In [1]: import numpy as np

In [2]: from numpy import linalg as LA

In [3]: np.set_printoptions(suppress=True, linewidth=200)

In [4]: def rd(a):
   ...:     return np.round(a, 1) + 0
   ...: 

In [5]: M = np.loadtxt("mat.csv", delimiter=",")

In [6]: M
Out[6]: 
array([[ 0.4,  0.5, -0.1,  1.6,  0.1, -6.1, -3. ,  2.3, -0.9,  4.7,  0.5,  2. ,  4.3],
       [-3.9, -4.9,  1.3, -1.7,  3.7, -1.2,  2.8,  0.7, -1.2, -3.5,  0.2, -1.9,  3.9],
       [-5.5, -0.1, -1.5,  2.1,  2.4,  1.9, -3.8, -2.8, -4.6, -0.2,  0.9,  0.1,  3. ],
       [-1.8,  0.4,  1.9,  5.5,  2.3,  4.2, -5.4, -1.2, -0.7, -2. , -0.4,  0.9,  2. ],
       [-3.5,  3.1, -1.6, -4.4, -1. ,  1.3,  0.2,  1.9,  3.1, -0.1, -4.4, -2.6, -3.6],
       [-2.4, -4.4, -1.3,  1.3, -4.4,  0.1,  1.4, -2.3, -5.3,  2.1, -1.5, -0.6, -3. ],
       [-0.6, -4.1, -1.3, -0.6, -2.7,  4.7,  4.6, -1.4, -2.2, -2.8, -2.1, -3.2,  0.9],
       [-1.5,  4. ,  0.5, -1. ,  3.6,  0.6, -3.6, -5.2,  2.1,  0.8,  2.4, -4. , -0.8],
       [ 0.4,  4.3, -0.5,  0. ,  2.1, -0.8,  3. ,  5.5, -0.3,  0.2,  0.2, -4.9,  3.6],
       [ 0.6,  3.4,  0.6,  3.1, -4.1,  2. , -5.8,  1.3,  1.7,  1.6, -1. , -3.6,  1.7],
       [ 3.2,  2. , -0.2,  1.8,  1.5,  4.2,  3.5, -1.7, -5.2,  1.4, -1.6,  3.6,  1.5],
       [ 2.3, -3.5,  4.1,  2.2, -0.2,  3.4,  2.2,  1.6, -1.8,  0.4, -5.5,  0.7, -2.8],
       [-2.3,  3.3,  1.9, -3. , -2.5, -3.4,  5. ,  1.2, -2.2,  2.2,  2.7, -1.4, -2.9],
       [ 4.2,  2.7,  1.9, -1.9, -2.1, -0.9,  3.1, -1. , -2.2, -0.2, -1.5,  2.9,  6. ],
       [ 0.7, -3.3,  0. , -1.8, -1. , -3.4,  3.9,  1.5,  0.9, -2.6,  4.7, -4.7,  1.8],
       [-5.4, -0.8,  3.7, -2.2, -3.2, -2.6, -3.6, -1.1, -0.3, -2.5, -0.5,  3.3,  1.8],
       [ 1. ,  3.3, -7.6, -0.1, -0.1, -0.5,  0.7, -2. ,  2.5,  0.5,  1.9, -3.8, -1.2],
       [-1.6,  3.2,  0.9,  5.5, -3.7, -2.9,  0. , -0.5,  0.9,  4.8,  1.4,  0.1,  2.7],
       [-0.5, -0.2, -1.1,  7.2,  1.5, -3.1, -2.7, -2.3,  1.1,  0.6, -4. ,  0.9,  1.8],
       [-1. ,  4.5,  4.5, -3. , -2.6,  3.1, -3.5, -0.1, -0.4, -0.5,  2.1, -1. ,  3.9],
       [-3. ,  2.2,  5.6, -1.6,  0.1,  1.7,  1.9,  0.2,  3.1, -3.4, -2.5,  3.5,  2.4],
       [-5.7,  2.5, -0.6, -2.2, -2.8, -1.9, -2.2,  2.6, -2.1,  0.2,  3.9, -2.6, -2.5],
       [-2.7,  1.2,  1.4,  6.6,  3.6,  0.4,  0.4,  1.4,  2.4,  0.2,  3.8, -3.1, -0.8],
       [-4.6,  0.7,  3. ,  4. , -0.8,  3.1,  1. ,  1.1, -3.7,  4. ,  1.9, -1.8, -2.1],
       [ 0.8, -3.5, -3.7,  1.5,  0.7, -2.2, -2.2, -0.1, -1.3,  6.5, -3.8, -0.6,  1.7],
       [-1.1,  2.7,  0. ,  2.6, -3.7,  3.5, -2. ,  2.9, -1.2,  3. , -4. , -0.3,  4.5],
       [-5.2,  5.2,  0.1,  4.3, -1.6, -1. , -0.9,  2.7, -2.5,  0.4, -0.5,  2.3, -2. ],
       [-2.3,  1.5, -1.6,  0. , -2.3, -0.1, -1.5, -3.8, -5.7,  0.6, -4.9, -0.9, -3.2],
       [-1.6,  2.9, -2. ,  0.1,  2.2, -4.9,  2.2,  0.7, -4.7,  1.2,  0.3, -2.5,  4.6],
       [ 0. ,  1.1,  0.7,  2.8, -3.2, -0.8, -4.1, -2. ,  7. , -1.9,  0.3,  2.5, -0.1],
       [ 1.6,  4. ,  3. ,  2.2, -4.1,  2.2,  2.9,  4.1, -3.7, -0.9, -1.8,  0.2,  1.6],
       [ 1.1,  3.1, -3.2,  1.1,  5.3,  5.4,  0.1, -0.3, -1.2,  3. ,  2.8, -0.4, -1.4],
       [-2.1, -1.8, -4.8, -0.4,  5. ,  1.3, -1.7, -0.2, -0.8, -3.2,  1.9, -4.5, -2.1],
       [ 0.2, -3.4, -2.1, -1.8,  2.7, -3.5, -2.3, -3.8,  6. , -1.1,  1.8, -0.8, -0.2],
       [-0.1, -0.8, -2.8, -1. ,  2.9,  3.2, -4.4,  4.4,  2.9,  3.2, -2.4, -2.2,  1.6],
       [-4.3,  0.3,  0.1, -1.3,  5. ,  2.3, -2.5, -2.2,  5.1, -0.9,  2.1, -2.1, -1.4],
       [ 3.8, -2. , -2.3,  3.6, -0.6,  1.5,  2.7,  2.1,  0.1, -4.2,  4.9, -2.1,  1.5],
       [ 2.8,  5.5, -0.5, -0.2,  2.6,  1.4, -0.7, -5.7, -0.7,  1.6, -1.9,  2.9, -2.2],
       [-2.9, -1. , -0.2, -2.4, -1.8, -1.8,  3.7,  5.2, -3.7,  0.4, -4.2, -2.5,  0.7],
       [-1.3, -0.2, -1.3,  2. ,  0.1,  3.8,  3.3,  3.2,  2.1, -4.8,  4.9,  1.1, -2. ],
       [ 3.5, -4.2, -3.8,  1. , -3.4,  4.6, -0.1, -0.6, -1.4,  1.5, -3.9,  0.7,  1.4],
       [ 2.3, -1.6,  7. ,  1.5,  2. , -1.1,  3. ,  3.3, -1.3,  0.7, -0.1,  3.6, -0.4],
       [-3.9,  4.5,  2.3,  0.3,  0.7,  1.4, -2.9,  1. ,  3.6,  2.9,  1.4, -2.4,  4.3],
       [ 1.5, -3. , -0.3,  6. , -0.1, -1.7,  0. , -1.6, -2.7, -0.3,  1.1, -6.2,  0.3],
       [ 2.4, -3.3, -5.4,  4. , -1.8,  1.1,  0.8, -2.7,  3.6, -2.2,  1.7, -1.9, -1.4],
       [-0.4,  0.6,  1.9,  2.5, -6.3,  0.7,  2.5,  3.2, -1.8,  1.3, -0.8,  5.2, -1.1],
       [-0.8, -6. , -3.2,  1.5,  1. ,  0. ,  2.2,  0.2,  6. , -2.9, -0.6, -0.6,  0.3],
       [-0.9,  1.2,  0.2,  0.4,  2.7,  7.5, -3.9,  0.5, -2. , -0.4, -3. ,  1.8, -1.4],
       [ 0. ,  3.4, -2.2,  1.9,  4.6, -1.4, -0.8, -1.9,  0.1, -4.3, -4.3,  3.8, -1. ],
       [-3.2,  2.2,  1.6, -1.5, -3.1,  1.6,  4.7,  0.5, -4.1, -4.1,  2.1, -2.5,  1. ]])

In [7]: C = M[[17, 15]].astype(float)

In [8]: for _ in range(7):
   ...:     idx = LA.norm(M[:, None] - C, axis=-1).argmin(axis=1)
   ...:     C = np.array([M[idx == j].mean(axis=0) for j in range(2)])
   ...: 

In [9]: idx
Out[9]: array([0, 1, 1, 1, 1, 0, 1, 1, 0, 0, 0, 0, 0, 0, 1, 1, 1, 0, 0, 1, 1, 1, 1, 0, 0, 0, 0, 0, 0, 1, 0, 1, 1, 1, 1, 1, 1, 0, 0, 1, 0, 0, 1, 0, 1, 0, 1, 1, 1, 1])

In [10]: rd(C)
Out[10]: 
array([[-0.1,  0.9,  0.4,  1.8, -1.2, -0.2,  0.6,  0.7, -2.1,  1.6, -1.4,  0. ,  0.7],
       [-1.6,  0.2, -0.6,  0.3,  0.9,  1.2, -0.6, -0.2,  1.1, -1.4,  0.9, -1.1,  0.3]])

In [11]: np.abs(C[1] - C[0]).argmax()
Out[11]: np.int64(8)
